$ ipython --no-banner

In [1]: import numpy as np

In [2]: np.set_printoptions(precision=3, suppress=True, linewidth=200)

In [3]: arr = np.load("arr.npy")

In [4]: print(arr)
[[ 0  0  0  0]
 [ 0  0  0 -2]
 [ 0  0  0  0]
 [ 0  0  0  0]]

In [5]: # rows 0 and 2 are equal

In [6]: Uu, sv, Vh = np.linalg.svd(arr)

In [7]: print(np.argmax(sv[:-1] / (sv[1:] + 1e-6)) + 1)
1

In [8]: other = Uu[:, :1] @ np.diag(sv[:1]) @ Vh[:1]

In [9]: print(np.round(np.linalg.norm(arr - other) / np.linalg.norm(arr), 3))
0.0

In [10]: print(np.linalg.matrix_rank(arr, rtol=0.05))
1

In [11]: Uu, sv, Vh = np.linalg.svd(arr)

In [12]: V = Vh[:(sv > 1e-8).sum()]

In [13]: rng = np.random.default_rng(6265)

In [14]: vec = arr[3] + -2 * arr[2] + rng.integers(2) * np.eye(4)[2]

In [15]: print(vec)
[0. 0. 1. 0.]

In [16]: print(round(np.linalg.norm(vec - V.T @ V @ vec), 3))
1.0

In [17]: print(V.T @ V)
[[0. 0. 0. 0.]
 [0. 0. 0. 0.]
 [0. 0. 0. 0.]
 [0. 0. 0. 1.]]

In [18]: data = np.minimum.outer(np.arange(1, 4), np.arange(1, 4)) * -1

In [19]: print(data)
[[-1 -1 -1]
 [-1 -2 -2]
 [-1 -2 -3]]

In [20]: w, V = np.linalg.eigh(data)

In [21]: vec = np.array([0, 3, -2])

In [22]: print(vec @ data @ vec)
-6

In [23]: print(np.abs(data).sum(axis=1).max(), round(np.abs(w).max(), 3))
6 5.049

In [24]: print(V * np.abs(w) @ V.T)
[[1. 1. 1.]
 [1. 2. 2.]
 [1. 2. 3.]]

In [25]: print(V * np.maximum(w, 0) @ V.T)
[[0. 0. 0.]
 [0. 0. 0.]
 [0. 0. 0.]]

In [26]: print(round(vec @ data @ vec / (vec @ vec), 3), round(w[0], 3), np.round(w[-1], 3))
-0.462 -5.049 -0.308

In [27]: mat = np.load("case19.npy")

In [28]: print(mat)
[[ 0.5 -0.1  0.3]
 [ 1.1 -1.3  0.2]
 [-1.  -8.   7. ]
 [ 0.3 -1.5  0. ]
 [ 0.5  1.1 -0.3]
 [-0.9 -1.4  1.2]
 [-0.4 -0.8  0. ]
 [ 0.  -0.7 -0.1]
 [ 0.7  0.5 -1.3]
 [-1.   0.2 -0.5]
 [-0.6  0.8  0.8]
 [-0.6  1.4  0.8]
 [-1.2 -0.2  1.8]
 [ 0.1 -0.8  0.4]
 [ 1.4  0.5  2.3]
 [ 0.8  0.1 -0.3]
 [ 0.4 -0.6 -0.4]
 [-0.1 -0.6 -1.4]
 [-0.8 -1.  -1.8]
 [ 0.6 -0.5 -0.3]]

In [29]: # row 2 is much longer than the rest

In [30]: Xs = mat - mat.mean(axis=0)

In [31]: V = np.linalg.svd(Xs)[2][:1]

In [32]: other = Xs - Xs @ V.T @ V

In [33]: print(np.diag(V.T @ V))
[0.01  0.522 0.468]

In [34]: print(np.cov(Xs @ V.T, rowvar=False))
6.140045251411783

In [35]: print(round(float(np.linalg.norm(other) / np.linalg.norm(Xs)), 3))
0.445

In [36]: other = np.c_[mat[:, :1] @ np.array([[6]]), np.array([1, 4, 0, 3, 4, -1, -5, -5, -2, -5, -4, -2, 4, 0, -2, -4, -3, -2, 4, 3])]

In [37]: print(other)
[[ 3.   1. ]
 [ 6.6  4. ]
 [-6.   0. ]
 [ 1.8  3. ]
 [ 3.   4. ]
 [-5.4 -1. ]
 [-2.4 -5. ]
 [ 0.  -5. ]
 [ 4.2 -2. ]
 [-6.  -5. ]
 [-3.6 -4. ]
 [-3.6 -2. ]
 [-7.2  4. ]
 [ 0.6  0. ]
 [ 8.4 -2. ]
 [ 4.8 -4. ]
 [ 2.4 -3. ]
 [-0.6 -2. ]
 [-4.8  4. ]
 [ 3.6  3. ]]

In [38]: print(np.linalg.matrix_rank(np.c_[mat, other]))
4

In [39]: print(np.round(np.linalg.norm(other - mat @ np.linalg.lstsq(mat, other)[0], axis=0), 3) + 0)
[ 0.    14.508]

In [40]: print(np.linalg.norm(np.linalg.qr(mat)[0].T @ other, axis=0) ** 2 / ((other ** 2).sum(axis=0) + 1e-12))
[1.    0.026]

In [41]: Xs = (mat - mat.mean(axis=0)) / mat.std(axis=0)

In [42]: print(np.argwhere(np.abs(Xs) > 2))
[[2 1]
 [2 2]]

In [43]: beta = np.linalg.lstsq(np.delete(Xs, 2, axis=1), Xs[:, 2])[0]

In [44]: print(np.abs(beta).argmax())
1

In [45]: print(round(1 - np.var(Xs[:, 2] - np.delete(Xs, 2, axis=1) @ beta), 3))
0.522

In [46]: print(beta)
[-0.056 -0.704]

In [47]: E = np.loadtxt("run6.csv", delimiter=",")

In [48]: print(E)
[[-0.5 -0.7  0.9 -0.1]
 [ 1.   1.1 -1.4 -2. ]
 [ 0.   0.1  1.9  1.8]
 [-0.3 -0.3  0.7 -0.5]
 [-1.5 -1.5  1.2  3. ]
 [-0.6  1.   1.8 -1. ]
 [ 1.1 -2.1  0.  -0.4]
 [-0.4  0.8  0.1  0.2]
 [ 0.3 -0.2  0.5 -1.9]
 [ 0.  -0.2  0.   1.2]
 [ 1.6  0.   0.9 -0.7]
 [ 0.6 -0.4 -0.1  0.4]]

In [49]: cov = np.cov(E, rowvar=False)

In [50]: print(np.polyfit(E[:, 0], E[:, 3], 1))
[-0.937  0.101]

In [51]: print(round(np.corrcoef(E[:, 0], E[:, 3])[0, 1], 3))
-0.554

In [52]: print(np.argwhere(np.triu(np.abs(np.corrcoef(E.T)) > 0.8, 1)))
[]

In [53]: print(np.argsort(-E.std(axis=0).round(6), kind="stable"))
[3 1 2 0]

In [54]: print(np.corrcoef(E.T))
[[ 1.     0.058 -0.481 -0.554]
 [ 0.058  1.    -0.092 -0.416]
 [-0.481 -0.092  1.     0.41 ]
 [-0.554 -0.416  0.41   1.   ]]
